>>> import numpy as np
>>> np.set_printoptions(precision=2, suppress=True, linewidth=160, floatmode="fixed")
>>> E = np.load("test15.npy")
>>> E
array([[ 0.85, -0.05, -0.25, -0.05, -0.25, -0.35, -0.15],
       [-0.05,  0.98, -0.08, -0.02, -0.08, -0.12, -0.05],
       [-0.25, -0.08,  0.58, -0.08, -0.42, -0.59, -0.25],
       [-0.05, -0.02, -0.08,  0.98, -0.08, -0.12, -0.05],
       [-0.25, -0.08, -0.42, -0.08,  0.58, -0.59, -0.25],
       [-0.35, -0.12, -0.59, -0.12, -0.59,  0.18, -0.35],
       [-0.15, -0.05, -0.25, -0.05, -0.25, -0.35,  0.85]])
>>> theta = np.radians(45)
>>> r_ = np.eye(7)
>>> r_[4, 4] = r_[0, 0] = np.cos(theta)
>>> r_[4, 0], r_[0, 4] = -np.sin(theta), np.sin(theta)
>>> r_
array([[ 0.71,  0.00,  0.00,  0.00,  0.71,  0.00,  0.00],
       [ 0.00,  1.00,  0.00,  0.00,  0.00,  0.00,  0.00],
       [ 0.00,  0.00,  1.00,  0.00,  0.00,  0.00,  0.00],
       [ 0.00,  0.00,  0.00,  1.00,  0.00,  0.00,  0.00],
       [-0.71,  0.00,  0.00,  0.00,  0.71,  0.00,  0.00],
       [ 0.00,  0.00,  0.00,  0.00,  0.00,  1.00,  0.00],
       [ 0.00,  0.00,  0.00,  0.00,  0.00,  0.00,  1.00]])
>>> B = E @ r_.T
>>> round(float(np.linalg.det(r_)), 2), round(np.trace(r_), 2)
(1.0, np.float64(6.41))
>>> np.allclose(np.linalg.norm(E, axis=1), np.linalg.norm(B, axis=1))
True
>>> np.linalg.svd(E, compute_uv=False), np.linalg.svd(B, compute_uv=False)
(array([1.00, 1.00, 1.00, 1.00, 1.00, 1.00, 1.00]), array([1.00, 1.00, 1.00, 1.00, 1.00, 1.00, 1.00]))
>>> B
array([[ 0.42, -0.05, -0.25, -0.05, -0.78, -0.35, -0.15],
       [-0.10,  0.98, -0.08, -0.02, -0.02, -0.12, -0.05],
       [-0.48, -0.08,  0.58, -0.08, -0.12, -0.59, -0.25],
       [-0.10, -0.02, -0.08,  0.98, -0.02, -0.12, -0.05],
       [ 0.23, -0.08, -0.42, -0.08,  0.59, -0.59, -0.25],
       [-0.67, -0.12, -0.59, -0.12, -0.17,  0.18, -0.35],
       [-0.29, -0.05, -0.25, -0.05, -0.07, -0.35,  0.85]])
>>> O, evecs = np.linalg.qr(B[:, :6])[0], np.linalg.qr(B[:, 6:])[0]
>>> sig = np.linalg.svd(O.T @ evecs, compute_uv=False)
>>> (sig > 0.9).sum()
np.int64(0)
>>> sig.round(2) + 0
array([0.00])
>>> np.degrees(np.arccos(sig.clip(0, 1)))
array([90.00])
